$ ipython --no-banner

In [1]: import numpy as np

In [2]: np.set_printoptions(suppress=True, linewidth=100)

In [3]: rd = lambda a: np.round(a, 2) + 0

In [4]: K = np.loadtxt("w.csv", delimiter=",")

In [5]: K
Out[5]: 
array([[ 1.,  3.,  0.,  0.,  0.,  0.],
       [ 3., -1.,  3.,  0.,  0.,  0.],
       [ 0.,  3.,  1.,  3.,  0.,  0.],
       [ 0.,  0.,  3.,  0.,  3.,  0.],
       [ 0.,  0.,  0.,  3., -1.,  3.],
       [ 0.,  0.,  0.,  0.,  3.,  0.]])

In [6]: # symmetric

In [7]: B = K[0, 0] * K[1:] - np.outer(K[1:, 0], K[0])

In [8]: print(B)
[[  0. -10.   3.   0.   0.   0.]
 [  0.   3.   1.   3.   0.   0.]
 [  0.   0.   3.   0.   3.   0.]
 [  0.   0.   0.   3.  -1.   3.]
 [  0.   0.   0.   0.   3.   0.]]

In [9]: np.linalg.matrix_rank(B), np.linalg.matrix_rank(K)
Out[9]: (np.int64(5), np.int64(6))

In [10]: data = np.load("run13.npy")

In [11]: data
Out[11]: 
array([[ 3., -3.,  0.,  0.],
       [-3.,  3., -3.,  0.],
       [ 0., -3.,  1., -3.],
       [ 0.,  0., -3.,  2.]])

In [12]: np.einsum("ii->", data)
Out[12]: np.float64(9.0)

In [13]: np.einsum("ij,ji->", data, data)
Out[13]: np.float64(77.0)

In [14]: rd(np.linalg.det(2 * data)), rd(np.linalg.det(data))
Out[14]: (np.float64(-864.0), np.float64(-54.0))

In [15]: np.kron(np.eye(2, dtype=int), data)
Out[15]: 
array([[ 3., -3.,  0.,  0.,  0., -0.,  0.,  0.],
       [-3.,  3., -3.,  0., -0.,  0., -0.,  0.],
       [ 0., -3.,  1., -3.,  0., -0.,  0., -0.],
       [ 0.,  0., -3.,  2.,  0.,  0., -0.,  0.],
       [ 0., -0.,  0.,  0.,  3., -3.,  0.,  0.],
       [-0.,  0., -0.,  0., -3.,  3., -3.,  0.],
       [ 0., -0.,  0., -0.,  0., -3.,  1., -3.],
       [ 0.,  0., -0.,  0.,  0.,  0., -3.,  2.]])

In [16]: rd(np.poly(data))
Out[16]: array([  1.,  -9.,   2.,  87., -54.])

In [17]: rd(np.linalg.det(data[::-1]))
Out[17]: np.float64(-54.0)

In [18]: rd(np.linalg.eigvals(data).sum().real)
Out[18]: np.float64(9.0)

In [19]: rd(np.linalg.eigvals(data))
Out[19]: array([-2.9 ,  0.64,  7.18,  4.08])

In [20]: rd(np.linalg.eigvalsh(data).min())
Out[20]: np.float64(-2.9)

In [21]: M = np.loadtxt("sample9.csv", delimiter=",")

In [22]: M
Out[22]: 
array([[18.54, -7.68, -9.31],
       [ 6.52,  6.02, 21.91],
       [18.01, -8.02, -9.1 ],
       [-0.6 ,  2.61, 14.17],
       [ 4.77,  6.09, 22.31],
       [-1.31, -0.05, 14.59],
       [-1.22, -0.01, 16.37],
       [-2.54,  1.02, 15.16],
       [16.08, -6.54, -8.95],
       [21.27, -7.54, -7.38],
       [-0.27, -0.57, 16.85],
       [-0.82,  1.87, 15.59],
       [ 7.24,  7.05, 22.38],
       [ 4.3 ,  6.68, 22.62],
       [-0.08,  0.58, 15.59],
       [18.06, -7.33, -8.14]])

In [23]: proj = M @ np.linalg.solve(M.T @ M, M.T)

In [24]: print(rd(proj @ M[:, 0]))
[18.54  6.52 18.01 -0.6   4.77 -1.31 -1.22 -2.54 16.08 21.27 -0.27 -0.82  7.24  4.3  -0.08 18.06]

In [25]: print(rd(np.trace(proj)))
3.0

In [26]: np.linalg.matrix_rank(np.eye(16) - proj)
Out[26]: np.int64(13)

In [27]: print(np.allclose(proj @ proj, proj))
True

In [28]: B = M / np.sqrt((M ** 2).mean(axis=1, keepdims=True))

In [29]: print(rd(np.linalg.norm(B, axis=1)))
[1.73 1.73 1.73 1.73 1.73 1.73 1.73 1.73 1.73 1.73 1.73 1.73 1.73 1.73 1.73 1.73]

In [30]: M @ M
---------------------------------------------------------------------------
ValueError                                Traceback (most recent call last)
Cell In[30], line 1
----> 1 M @ M

ValueError: matmul: Input operand 1 has a mismatch in its core dimension 0, with gufunc signature (n?,k),(k,m?)->(n?,m?) (size 16 is different from 3)

In [31]: cov = M.T @ M

In [32]: rd(np.linalg.eigvalsh(cov)[::-1])
Out[32]: array([4391.31, 1861.01,   98.29])

In [33]: np.allclose(cov, cov.T)
Out[33]: True

In [34]: rd(np.linalg.svd(M, compute_uv=False) ** 2)
Out[34]: array([4391.31, 1861.01,   98.29])

In [35]: np.linalg.matrix_rank(cov)
Out[35]: np.int64(3)

In [36]: print(rd(np.trace(cov)), rd((M ** 2).sum()))
6350.6 6350.6

In [37]: print((M @ M.T).shape)
(16, 16)

In [38]: u = np.array([1, -4, -4, -1]) + 0.5

In [39]: arr = np.outer(u, u) / (u @ u)

In [40]: rd(arr)
Out[40]: 
array([[ 0.08, -0.19, -0.19, -0.03],
       [-0.19,  0.45,  0.45,  0.06],
       [-0.19,  0.45,  0.45,  0.06],
       [-0.03,  0.06,  0.06,  0.01]])

In [41]: np.unique(arr.round(6), axis=0).shape
Out[41]: (3, 4)

In [42]: np.linalg.lstsq(arr[:-1].T, arr[-1])[2]
Out[42]: np.int32(1)

In [43]: np.abs(np.diag(np.linalg.qr(arr)[1])) > 1e-9
Out[43]: array([ True, False, False, False])

In [44]: rd(np.trace(np.linalg.pinv(arr) @ arr))
Out[44]: np.float64(1.0)

In [45]: np.allclose(arr[:-1].T @ np.linalg.lstsq(arr[:-1].T, arr[-1])[0], arr[-1])
Out[45]: True

In [46]: left, sigma, VT = np.linalg.svd(arr)

In [47]: print(rd(sigma))
[1. 0. 0. 0.]

In [48]: np.argmax(sigma[:-1] / (sigma[1:] + 1e-6)) + 1
Out[48]: np.int64(1)

In [49]: B = left[:, :1] @ np.diag(sigma[:1]) @ VT[:1]

In [50]: rd(np.linalg.norm(arr - B) / np.linalg.norm(arr))
Out[50]: np.float64(0.0)

In [51]: np.linalg.matrix_rank(arr, rtol=0.05)
Out[51]: np.int64(1)

In [52]: m1 = np.load("case6.npy")

In [53]: m1
Out[53]: 
array([[-1, -1, -1, -1, -1, -1, -1],
       [-1, -2, -2, -2, -2, -2, -2],
       [-1, -2, -3, -3, -3, -3, -3],
       [-1, -2, -3, -4, -4, -4, -4],
       [-1, -2, -3, -4, -5, -5, -5],
       [-1, -2, -3, -4, -5, -6, -6],
       [-1, -2, -3, -4, -5, -6, -7]])

In [54]: rd(np.linalg.eigvalsh(m1).min())
Out[54]: np.float64(-22.88)

In [55]: [round(float(np.linalg.det(m1[:i, :i])), 2) + 0 for i in range(1, 8)]
Out[55]: [-1.0, 1.0, -1.0, 1.0, -1.0, 1.0, -1.0]

In [56]: vals, V = np.linalg.eigh(m1)

In [57]: rd(V @ np.diag(vals) @ V.T)
Out[57]: 
array([[-1., -1., -1., -1., -1., -1., -1.],
       [-1., -2., -2., -2., -2., -2., -2.],
       [-1., -2., -3., -3., -3., -3., -3.],
       [-1., -2., -3., -4., -4., -4., -4.],
       [-1., -2., -3., -4., -5., -5., -5.],
       [-1., -2., -3., -4., -5., -6., -6.],
       [-1., -2., -3., -4., -5., -6., -7.]])

In [58]: (vals > 1e-8).sum(), (vals < -1e-8).sum()
Out[58]: (np.int64(0), np.int64(7))

In [59]: np.unique(vals.round(6) + 0, return_counts=True)[1]
Out[59]: array([1, 1, 1, 1, 1, 1, 1])

In [60]: rd(np.linalg.svd(m1, compute_uv=False))
Out[60]: array([22.88,  2.62,  1.  ,  0.56,  0.38,  0.3 ,  0.26])

In [61]: x = np.array([1, -1, -3, 0])

In [62]: a = np.maximum(data @ x, 0)

In [63]: np.maximum(data @ (3 * x), 0)
Out[63]: array([18.,  9.,  0., 27.])

In [64]: data.T @ a
Out[64]: array([  9.,  -9., -36.,  18.])

In [65]: data * (a > 1e-9)[:, None]
Out[65]: 
array([[ 3., -3.,  0.,  0.],
       [-3.,  3., -3.,  0.],
       [ 0., -0.,  0., -0.],
       [ 0.,  0., -3.,  2.]])

In [66]: np.flatnonzero(a > 1e-9)
Out[66]: array([0, 1, 3])

In [67]: rd(np.tanh(data @ x))
Out[67]: array([1., 1., 0., 1.])

In [68]: feats = np.array([[7, 9, 8, 8, -5, -8],
    ...:     [-8, 7, 9, 8, 8, -5],
    ...:     [-5, -8, 7, 9, 8, 8],
    ...:     [8, -5, -8, 7, 9, 8],
    ...:     [8, 8, -5, -8, 7, 9],
    ...:     [9, 8, 8, -5, -8, 7]])

In [69]: (feats @ feats)[0]
Out[69]: array([-111,  -82,   90,  336,  202,  -74])

In [70]: rd(np.fft.fft(feats[0]))
Out[70]: array([19. +0.j  , -2.-25.98j, 13. -3.46j,  1. +0.j  , 13. +3.46j, -2.+25.98j])

In [71]: print(np.allclose(feats @ feats.T, feats.T @ feats))
True
